$ ipython --no-banner

In [1]: import numpy as np

In [2]: from numpy import linalg as LA

In [3]: np.set_printoptions(precision=3, suppress=True, linewidth=200, sign=" ")

In [4]: def rnd(a):
   ...:     return np.round(a, 3) + 0
   ...: 

In [5]: u = np.array([4, -3, 1, -5, -6])

In [6]: feats = -1 * np.eye(5) + np.outer(u, u)

In [7]: feats
Out[7]: 
array([[ 15., -12.,   4., -20., -24.],
       [-12.,   8.,  -3.,  15.,  18.],
       [  4.,  -3.,   0.,  -5.,  -6.],
       [-20.,  15.,  -5.,  24.,  30.],
       [-24.,  18.,  -6.,  30.,  35.]])

In [8]: # symmetric, so the eigenvalues are real

In [9]: ev, evecs = LA.eigh(feats)

In [10]: x = np.array([1, 0, 2, 1, 0])

In [11]: rnd(x @ feats @ x / (x @ x)), rnd(ev[0]), ev[-1]
Out[11]: (np.float64(-0.833), np.float64(-1.0), np.float64(86.0))

In [12]: (np.sign(evecs[:, -1].round(6)) == np.sign(evecs[0, -1].round(6))).astype(int)
Out[12]: array([ 1,  0,  1,  0,  0])

In [13]: np.abs(feats).sum(axis=1).max(), np.abs(ev).max()
Out[13]: (np.float64(113.0), np.float64(86.0))

In [14]: W1 = np.array([[4, 8, -9, -8, 7, 2],
    ...:     [-4, 1, -1, -5, 3, 4],
    ...:     [-3, -5, 0, -4, -1, 5],
    ...:     [5, 4, 7, 5, 6, -5],
    ...:     [5, -2, 3, -1, -5, 7]])

In [15]: coef = np.array([2, -1, -3, 3, 2, 2])

In [16]: H = np.maximum(feats @ W1 + coef, 0)

In [17]: H
Out[17]: 
array([[   0.,   55.,    0.,    0.,   67.,    0.],
       [  96.,    0.,  256.,  128.,    0.,   46.],
       [   0.,   20.,    0.,    0.,   21.,    0.],
       [ 147.,    0.,  420.,  198.,    0.,   87.],
       [ 177.,    0.,  510.,  244.,    0.,   91.]])

In [18]: (H > 0).astype(int)
Out[18]: 
array([[ 0,  1,  0,  0,  1,  0],
       [ 1,  0,  1,  1,  0,  1],
       [ 0,  1,  0,  0,  1,  0],
       [ 1,  0,  1,  1,  0,  1],
       [ 1,  0,  1,  1,  0,  1]])

In [19]: Z = np.array([[2, -2], [-2, 1], [2, 2], [1, 1], [-2, -1], [0, 2]])

In [20]: (H @ Z).round(6).argmax(axis=1)
Out[20]: array([ 1,  0,  1,  0,  0])

In [21]: W1 @ Z
Out[21]: 
array([[-48, -29],
       [-23,   7],
       [  2,   8],
       [  9,  -3],
       [ 29,  12]])

In [22]: rnd(LA.norm(feats, "nuc"))
Out[22]: np.float64(90.0)

In [23]: rnd(LA.norm(feats, 1)), rnd(LA.norm(feats, np.inf))
Out[23]: (np.float64(113.0), np.float64(113.0))

In [24]: rnd(LA.norm(feats) ** 2 / LA.norm(feats, 2) ** 2)
Out[24]: np.float64(1.001)

In [25]: rnd(LA.norm(feats, axis=1))
Out[25]: array([ 36.892,  27.677,   9.274,  46.109,  55.326])

In [26]: LA.norm(feats, axis=1).argmax()
Out[26]: np.int64(4)

In [27]: x = np.array([1, 0, -2, 0, 0])

In [28]: y = feats @ x

In [29]: coef, lr = np.zeros(5), 1 / LA.norm(feats, 2) ** 2

In [30]: for i in range(8):
    ...:     coef -= lr * feats.T @ (feats @ coef - y)
    ...:     if i % 2 == 0: print(i, round(LA.norm(feats @ coef - y), 3))
    ...: 
0 2.225
2 2.225
4 2.224
6 2.224

In [31]: rnd(LA.cond(feats))
Out[31]: np.float64(86.0)

In [32]: A = np.load("run6.npy")

In [33]: A
Out[33]: 
array([[ 0,  0,  0,  1,  0,  0],
       [ 3,  0,  3,  1,  0,  0],
       [ 2,  3,  0,  0,  0,  3],
       [ 3,  0,  0,  1,  0,  0],
       [ 0,  0,  0,  0,  0,  1]])

In [34]: other = A / np.sqrt((A ** 2).mean(axis=1, keepdims=True))

In [35]: rnd(LA.norm(other, axis=1))
Out[35]: array([ 2.449,  2.449,  2.449,  2.449,  2.449])

In [36]: rnd(A - A.mean(axis=1, keepdims=True))
Out[36]: 
array([[-0.167, -0.167, -0.167,  0.833, -0.167, -0.167],
       [ 1.833, -1.167,  1.833, -0.167, -1.167, -1.167],
       [ 0.667,  1.667, -1.333, -1.333, -1.333,  1.667],
       [ 2.333, -0.667, -0.667,  0.333, -0.667, -0.667],
       [-0.167, -0.167, -0.167, -0.167, -0.167,  0.833]])

In [37]: LA.matrix_rank(A - A.mean(axis=1, keepdims=True))
Out[37]: np.int64(5)

In [38]: x = np.array([-4, -6, 3, 5, -4, 8])

In [39]: a = np.maximum(A @ x, 0)

In [40]: np.maximum(A @ (3 * x), 0)
Out[40]: array([ 15,   6,   0,   0,  24])

In [41]: a
Out[41]: array([ 5,  2,  0,  0,  8])

In [42]: A * (a > 1e-9)[:, None]
Out[42]: 
array([[ 0,  0,  0,  1,  0,  0],
       [ 3,  0,  3,  1,  0,  0],
       [ 0,  0,  0,  0,  0,  0],
       [ 0,  0,  0,  0,  0,  0],
       [ 0,  0,  0,  0,  0,  1]])

In [43]: T = np.stack([A, -3 * A, A[::-1]])

In [44]: np.einsum("bij,cij->bc", T, T)
Out[44]: 
array([[  53, -159,   42],
       [-159,  477, -126],
       [  42, -126,   53]])

In [45]: LA.matrix_rank(T)
Out[45]: array([ 5,  5,  5])

In [46]: T.shape
Out[46]: (3, 5, 6)

In [47]: LA.matrix_rank(T.reshape(3, -1))
Out[47]: np.int64(2)

In [48]: rnd(LA.norm(T, axis=(1, 2)))
Out[48]: array([  7.28,  21.84,   7.28])

In [49]: th = np.radians(72)

In [50]: r_ = np.eye(6)

In [51]: r_[3, 3] = r_[1, 1] = np.cos(th)

In [52]: r_[3, 1], r_[1, 3] = -np.sin(th), np.sin(th)

In [53]: rnd(r_)
Out[53]: 
array([[ 1.   ,  0.   ,  0.   ,  0.   ,  0.   ,  0.   ],
       [ 0.   ,  0.309,  0.   ,  0.951,  0.   ,  0.   ],
       [ 0.   ,  0.   ,  1.   ,  0.   ,  0.   ,  0.   ],
       [ 0.   , -0.951,  0.   ,  0.309,  0.   ,  0.   ],
       [ 0.   ,  0.   ,  0.   ,  0.   ,  1.   ,  0.   ],
       [ 0.   ,  0.   ,  0.   ,  0.   ,  0.   ,  1.   ]])

In [54]: other = A @ r_.T

In [55]: rnd(LA.det(r_)), rnd(np.trace(r_))
Out[55]: (np.float64(1.0), np.float64(4.618))

In [56]: rnd(np.abs(other - A).max(axis=0))
Out[56]: array([ 0.   ,  2.073,  0.   ,  2.853,  0.   ,  0.   ])

In [57]: np.allclose(A @ A.T, other @ other.T)
Out[57]: True

In [58]: mat = np.load("arr.npy")

In [59]: mat
Out[59]: 
array([[ 12,   3, -12,  -9,  -6],
       [  4,   1,  -4,  -3,  -2],
       [  8,   2,  -8,  -6,  -4],
       [  0,   0,   0,   0,   0]])

In [60]: # looks like rank 1

In [61]: r = LA.matrix_rank(mat)

In [62]: r
Out[62]: np.int64(1)

In [63]: N = LA.svd(mat)[2][r:].T

In [64]: [int(LA.matrix_rank(mat[:i])) for i in range(1, len(mat) + 1)]
Out[64]: [1, 1, 1, 1]

In [65]: N.shape
Out[65]: (5, 4)

In [66]: W0 = np.load("a.npy")

In [67]: W0
Out[67]: 
array([[ 0.02, -3.  ,  3.  , -3.  , -1.  ],
       [ 2.  , -2.98, -2.  ,  3.  ,  1.  ],
       [ 1.  ,  1.  ,  3.02, -1.  ,  2.  ],
       [-1.  ,  3.  ,  3.  ,  1.02,  2.  ],
       [ 0.  , -3.  ,  3.  , -3.  , -0.98]])

In [68]: Uu, s, VT = LA.svd(W0)

In [69]: np.argmax(s[:-1] / (s[1:] + 1e-6)) + 1
Out[69]: np.int64(4)

In [70]: other = Uu[:, :4] @ np.diag(s[:4]) @ VT[:4]

In [71]: rnd(np.abs(W0 - other).max())
Out[71]: np.float64(0.008)
